In [1]: import numpy as np

In [2]: import numpy.linalg as la

In [3]: np.set_printoptions(precision=1, suppress=True, linewidth=200)

In [4]: m1 = np.load("m.npy")

In [5]: print(m1)
[[0 7 5 9]
 [9 0 7 5]
 [5 9 0 7]
 [7 5 9 0]]

In [6]: out = la.inv(m1)

In [7]: out.round(1) + 0
Out[7]: 
array([[-0.1,  0.1,  0.1,  0. ],
       [ 0. , -0.1,  0.1,  0.1],
       [ 0.1,  0. , -0.1,  0.1],
       [ 0.1,  0.1,  0. , -0.1]])

In [8]: round(float(la.det(m1) * la.det(out)), 1)
Out[8]: 1.0

In [9]: np.round(la.inv(out), 1) + 0
Out[9]: 
array([[0., 7., 5., 9.],
       [9., 0., 7., 5.],
       [5., 9., 0., 7.],
       [7., 5., 9., 0.]])

In [10]: np.allclose(out, m1.T)
Out[10]: False

In [11]: round(la.cond(m1), 1)
Out[11]: np.float64(3.9)

In [12]: round(float(la.slogdet(m1)[0]), 1)
Out[12]: -1.0

In [13]: rng = np.random.default_rng(963291)

In [14]: idx = rng.permutation(4)

In [15]: out = m1[:, idx] * rng.choice([-1, 1], 4)

In [16]: out
Out[16]: 
array([[ 0,  5,  7,  9],
       [-9,  7,  0,  5],
       [-5,  0,  9,  7],
       [-7,  9,  5,  0]])

In [17]: U, _, Vh = la.svd(m1.T @ out)

In [18]: np.round(la.lstsq(m1, out)[0], 1) + 0
Out[18]: 
array([[-1.,  0.,  0.,  0.],
       [ 0.,  0.,  1.,  0.],
       [ 0.,  1.,  0.,  0.],
       [ 0.,  0.,  0.,  1.]])

In [19]: def softmax(z):
    ...:     e = np.exp(z - z.max(axis=-1, keepdims=True))
    ...:     return e / e.sum(axis=-1, keepdims=True)
    ...: 

In [20]: np.round(softmax(m1[1] + 4), 1) + 0
Out[20]: array([0.9, 0. , 0.1, 0. ])

In [21]: np.round(softmax(10 * m1[1]), 1) + 0
Out[21]: array([1., 0., 0., 0.])

In [22]: S = m1 @ m1.T / np.sqrt(4)

In [23]: print(softmax(S).round(6).argmax(axis=1))
[0 1 2 3]

In [24]: K = np.load("dump.npy")

In [25]: K
Out[25]: 
array([[ 1, -2,  4],
       [ 1, -1,  1],
       [ 1,  0,  0],
       [ 1,  1,  1]])

In [26]: out = np.c_[K[:, :2] @ np.array([[-1, 1], [-2, 1]]), np.array([-2, 2, 1, 0])]

In [27]: out
Out[27]: 
array([[ 3, -1, -2],
       [ 1,  0,  2],
       [-1,  1,  1],
       [-3,  2,  0]])

In [28]: np.round(la.lstsq(K, out[:, 0])[0], 1) + 0
Out[28]: array([-1., -2.,  0.])

In [29]: la.matrix_rank(np.c_[K, out])
Out[29]: np.int64(4)

In [30]: la.matrix_rank(out)
Out[30]: np.int64(3)

In [31]: Q, V = la.qr(out[:, :1])[0], la.qr(out[:, 1:])[0]

In [32]: sig = la.svd(Q.T @ V, compute_uv=False)

In [33]: np.round(la.norm(Q @ Q.T - V @ V.T, 2), 1)
Out[33]: np.float64(1.0)

In [34]: proj = K @ la.solve(K.T @ K, K.T)

In [35]: np.round((np.eye(4) - proj) @ K, 1) + 0
Out[35]: 
array([[0., 0., 0.],
       [0., 0., 0.],
       [0., 0., 0.],
       [0., 0., 0.]])

In [36]: proj.round(1) + 0
Out[36]: 
array([[ 1. ,  0.1, -0.2,  0.1],
       [ 0.2,  0.6,  0.4, -0.2],
       [-0.2,  0.4,  0.6,  0.1],
       [ 0. , -0.2,  0.1,  0.9]])

In [37]: la.matrix_rank(np.eye(4) - proj)
Out[37]: np.int64(1)

In [38]: x0 = np.array([4, -4, -6])

In [39]: y = K @ x0

In [40]: print(np.round(la.pinv(K) @ K, 1) + 0)
[[1. 0. 0.]
 [0. 1. 0.]
 [0. 0. 1.]]

In [41]: la.solve(K.T @ K, K.T @ y)
Out[41]: array([ 4., -4., -6.])

In [42]: print(la.lstsq(K, y)[0])
[ 4. -4. -6.]

In [43]: y = y + 0.1 * rng.normal(size=4)

In [44]: print(y)
[-12.    1.9   4.   -6. ]

In [45]: coef, *_ = la.lstsq(K, y)

In [46]: np.round(K.T @ (y - K @ coef), 1) + 0
Out[46]: array([0., 0., 0.])

In [47]: coef
Out[47]: array([ 4., -4., -6.])

In [48]: [round(float(la.norm(la.solve(K.T @ K + lam * np.eye(3), K.T @ y))), 2) for lam in (0, 1, 10, 100)]
Out[48]: [8.23, 4.81, 1.83, 0.45]

In [49]: u = np.array([-2, 0])

In [50]: np.array([np.convolve(row, u, "same") for row in m1])
Out[50]: 
array([[  0, -14, -10, -18],
       [-18,   0, -14, -10],
       [-10, -18,   0, -14],
       [-14, -10, -18,   0]])

In [51]: np.cross(m1[3, :3], m1[2, :3])
Out[51]: array([-81,  45,  38])

In [52]: np.convolve(m1[3], u)
Out[52]: array([-14, -10, -18,   0,   0])

In [53]: feats = np.loadtxt("case19.csv", delimiter=",")

In [54]: feats
Out[54]: 
array([[0.1, 0.2, 0.3],
       [0.2, 0.3, 0.4],
       [0.3, 0.4, 0.6]])

In [55]: x0 = np.array([3, 3, 0])

In [56]: la.eigvalsh(2 * feats - np.eye(3))
Out[56]: array([-1., -1.,  1.])

In [57]: np.eye(3) - feats
Out[57]: 
array([[ 0.9, -0.2, -0.3],
       [-0.2,  0.7, -0.4],
       [-0.3, -0.4,  0.4]])

In [58]: U, sig, Vh = la.svd(feats)

In [59]: V = Vh[:(sig > 1e-8).sum()]

In [60]: x0 = feats[0] + 3 * feats[2] + rng.integers(2) * np.eye(3)[2]

In [61]: print(x0)
[0.9 1.4 2. ]

In [62]: print(np.allclose(V.T @ V @ x0, x0))
True

In [63]: V.T @ V
Out[63]: 
array([[0.1, 0.2, 0.3],
       [0.2, 0.3, 0.4],
       [0.3, 0.4, 0.6]])

In [64]: np.diag(V.T @ V)
Out[64]: array([0.1, 0.3, 0.6])

In [65]: feats @ la.pinv(feats) @ feats
Out[65]: 
array([[0.1, 0.2, 0.3],
       [0.2, 0.3, 0.4],
       [0.3, 0.4, 0.6]])

In [66]: np.abs(np.diag(la.qr(feats)[1])) > 1e-9
Out[66]: array([ True, False, False])

In [67]: print(np.unique(feats.round(6), axis=0).shape)
(3, 3)

In [68]: U, sig, Vh = la.svd(feats)

In [69]: sig.round(1) + 0
Out[69]: array([1., 0., 0.])

In [70]: np.argmax(sig[:-1] / (sig[1:] + 1e-6)) + 1
Out[70]: np.int64(1)

In [71]: out = U[:, :1] @ np.diag(sig[:1]) @ Vh[:1]

In [72]: la.matrix_rank(out)
Out[72]: np.int64(1)

In [73]: out
Out[73]: 
array([[0.1, 0.2, 0.3],
       [0.2, 0.3, 0.4],
       [0.3, 0.4, 0.6]])

In [74]: rank = la.matrix_rank(feats)

In [75]: rank
Out[75]: np.int64(1)

In [76]: N = la.svd(feats)[2][rank:].T

In [77]: np.allclose(feats @ N, 0)
Out[77]: True

In [78]: [int(la.matrix_rank(feats[:i])) for i in range(1, len(feats) + 1)]
Out[78]: [1, 1, 1]

In [79]: la.matrix_rank(feats.T @ feats), la.matrix_rank(feats @ feats.T)
Out[79]: (np.int64(1), np.int64(1))

In [80]: data = np.loadtxt("data.csv", delimiter=",")

In [81]: data
Out[81]: 
array([[ 0.9, -0.6,  0.7, -0.6],
       [ 0.4, -0.2,  0.2, -0.1],
       [ 1.4, -0.5,  0.3, -0.2],
       [ 0.2,  0.3, -0.7,  0.8]])

In [82]: rank = la.matrix_rank(data)

In [83]: rank
Out[83]: np.int64(2)

In [84]: N = la.svd(data)[2][rank:].T

In [85]: print(np.round(data @ N, 1) + 0)
[[0. 0.]
 [0. 0.]
 [0. 0.]
 [0. 0.]]

In [86]: print(la.matrix_rank(data.T @ data), la.matrix_rank(data @ data.T))
2 2

In [87]: N.shape
Out[87]: (4, 2)

In [88]: M = np.array([[-0.3, -0.3, 2.2],
    ...:     [0.4, 0.4, 1.0],
    ...:     [-1.2, 2.2, 0.8],
    ...:     [0.5, -1.1, 0.5],
    ...:     [-0.5, -0.6, 0.7],
    ...:     [-0.3, 2.1, 0.6],
    ...:     [0.0, 1.4, -0.4],
    ...:     [0.0, -0.4, 0.5],
    ...:     [2.4, 1.1, 0.2],
    ...:     [-1.2, -0.8, -1.4],
    ...:     [0.1, -0.8, -0.4],
    ...:     [-0.4, -1.5, 1.2],
    ...:     [0.8, 0.2, -0.9],
    ...:     [0.5, 1.0, -0.9],
    ...:     [0.7, -0.4, -0.5],
    ...:     [-0.1, 0.6, -0.7],
    ...:     [1.0, -0.4, -0.9],
    ...:     [0.2, -1.2, 0.5],
    ...:     [-1.2, -1.4, 1.6],
    ...:     [-1.1, 0.3, 1.4],
    ...:     [0.4, -0.7, -0.5],
    ...:     [0.7, -1.8, -1.0],
    ...:     [-2.0, 1.7, 0.4]])

In [89]: M[:, 1] = -2 * M[:, 2] + 0.1 * rng.normal(size=23)

In [90]: M
Out[90]: 
array([[-0.3, -4.5,  2.2],
       [ 0.4, -1.9,  1. ],
       [-1.2, -1.6,  0.8],
       [ 0.5, -0.9,  0.5],
       [-0.5, -1.5,  0.7],
       [-0.3, -1.2,  0.6],
       [ 0. ,  0.8, -0.4],
       [ 0. , -1.1,  0.5],
       [ 2.4, -0.5,  0.2],
       [-1.2,  2.7, -1.4],
       [ 0.1,  0.7, -0.4],
       [-0.4, -2.5,  1.2],
       [ 0.8,  1.9, -0.9],
       [ 0.5,  1.7, -0.9],
       [ 0.7,  0.9, -0.5],
       [-0.1,  1.5, -0.7],
       [ 1. ,  1.7, -0.9],
       [ 0.2, -1.1,  0.5],
       [-1.2, -3.3,  1.6],
       [-1.1, -2.9,  1.4],
       [ 0.4,  0.9, -0.5],
       [ 0.7,  2. , -1. ],
       [-2. , -0.8,  0.4]])

In [91]: Z = M[[22, 16]].astype(float)

In [92]: for _ in range(5):
    ...:     idx = la.norm(M[:, None] - Z, axis=-1).argmin(axis=1)
    ...:     Z = np.array([M[idx == j].mean(axis=0) for j in range(2)])
    ...: 

In [93]: idx
Out[93]: array([0, 0, 0, 0, 0, 0, 1, 0, 1, 1, 1, 0, 1, 1, 1, 1, 1, 0, 0, 0, 1, 1, 0])

In [94]: Z[1] - Z[0]
Out[94]: array([ 1. ,  3.2, -1.6])

In [95]: np.abs(Z[1] - Z[0]).argmax()
Out[95]: np.int64(1)

In [96]: Xs = M - M.mean(axis=0)

In [97]: V = la.svd(Xs)[2][:2]

In [98]: out = Xs - Xs @ V.T @ V

In [99]: np.round(out.std(axis=0), 1) + 0
Out[99]: array([0., 0., 0.])

In [100]: (Xs @ V.T).std(axis=0)
Out[100]: array([2.1, 0.8])

In [101]: la.norm(out, axis=1).round(6).argmax()
Out[101]: np.int64(1)

In [102]: Xs = (M - M.mean(axis=0)) / M.std(axis=0)

In [103]: print(np.argwhere(np.abs(Xs) > 2))
[[ 0  1]
 [ 0  2]
 [ 8  0]
 [22  0]]

In [104]: coef = la.lstsq(np.delete(Xs, 0, axis=1), Xs[:, 0])[0]

In [105]: np.round(1 - np.var(Xs[:, 0] - np.delete(Xs, 0, axis=1) @ coef), 1)
Out[105]: np.float64(0.1)

In [106]: proj = M @ la.solve(M.T @ M, M.T)

In [107]: np.round(np.diag(proj), 1) + 0
Out[107]: array([0.3, 0.1, 0.1, 0.1, 0.1, 0. , 0. , 0.1, 0.4, 0.4, 0.1, 0.2, 0.1, 0.1, 0.1, 0. , 0.1, 0. , 0.2, 0.1, 0.1, 0.1, 0.2])

In [108]: print(np.round(la.eigvalsh(proj), 1) + 0)
[0. 0. 0. 0. 0. 0. 0. 0. 0. 0. 0. 0. 0. 0. 0. 0. 0. 0. 0. 0. 1. 1. 1.]

In [109]: np.round(softmax(M[0] + 2), 1) + 0
Out[109]: array([0.1, 0. , 0.9])

In [110]: np.round(softmax(M[0]), 1) + 0
Out[110]: array([0.1, 0. , 0.9])

In [111]: S = M @ M.T / np.sqrt(3)

In [112]: softmax(S).round(6).argmax(axis=1)
Out[112]: array([ 0,  0,  0,  0,  0,  0,  9,  0,  8,  9,  9,  0,  9,  9, 21,  9, 21,  0,  0,  0,  9,  9, 18])

In [113]: A = np.load("mat.npy")

In [114]: A
Out[114]: 
array([[ 1,  1,  1,  1, -1, -1, -1, -1],
       [ 1,  1,  1,  1,  1,  1,  1,  1],
       [ 1, -1, -1,  1,  1, -1, -1,  1]])

In [115]: out = A + rng.integers(-2, 3, (3, 2)) @ rng.integers(-2, 3, (2, 8))

In [116]: print(out)
[[ 2  4 -2  3 -1 -3  0 -1]
 [ 1  1  1  1  1  1  1  1]
 [ 3  5 -7  5  1 -5  1  1]]

In [117]: out - A
Out[117]: 
array([[ 1,  3, -3,  2,  0, -2,  1,  0],
       [ 0,  0,  0,  0,  0,  0,  0,  0],
       [ 2,  6, -6,  4,  0, -4,  2,  0]])

In [118]: np.round(la.svd(out - A, compute_uv=False), 1) + 0
Out[118]: array([11.8,  0. ,  0. ])

In [119]: print(la.matrix_rank(out - A, tol=1e-8))
1

In [120]: A.sum(axis=1)
Out[120]: array([0, 8, 0])

In [121]: A - A[0]
Out[121]: 
array([[ 0,  0,  0,  0,  0,  0,  0,  0],
       [ 0,  0,  0,  0,  2,  2,  2,  2],
       [ 0, -2, -2,  0,  2,  0,  0,  2]])

In [122]: A.shape
Out[122]: (3, 8)

In [123]: A.sum(axis=0)
Out[123]: array([ 3,  1,  1,  3,  1, -1, -1,  1])

In [124]: A[:, 8]
---------------------------------------------------------------------------
IndexError                                Traceback (most recent call last)
Cell In[124], line 1
----> 1 A[:, 8]

IndexError: index 8 is out of bounds for axis 1 with size 8
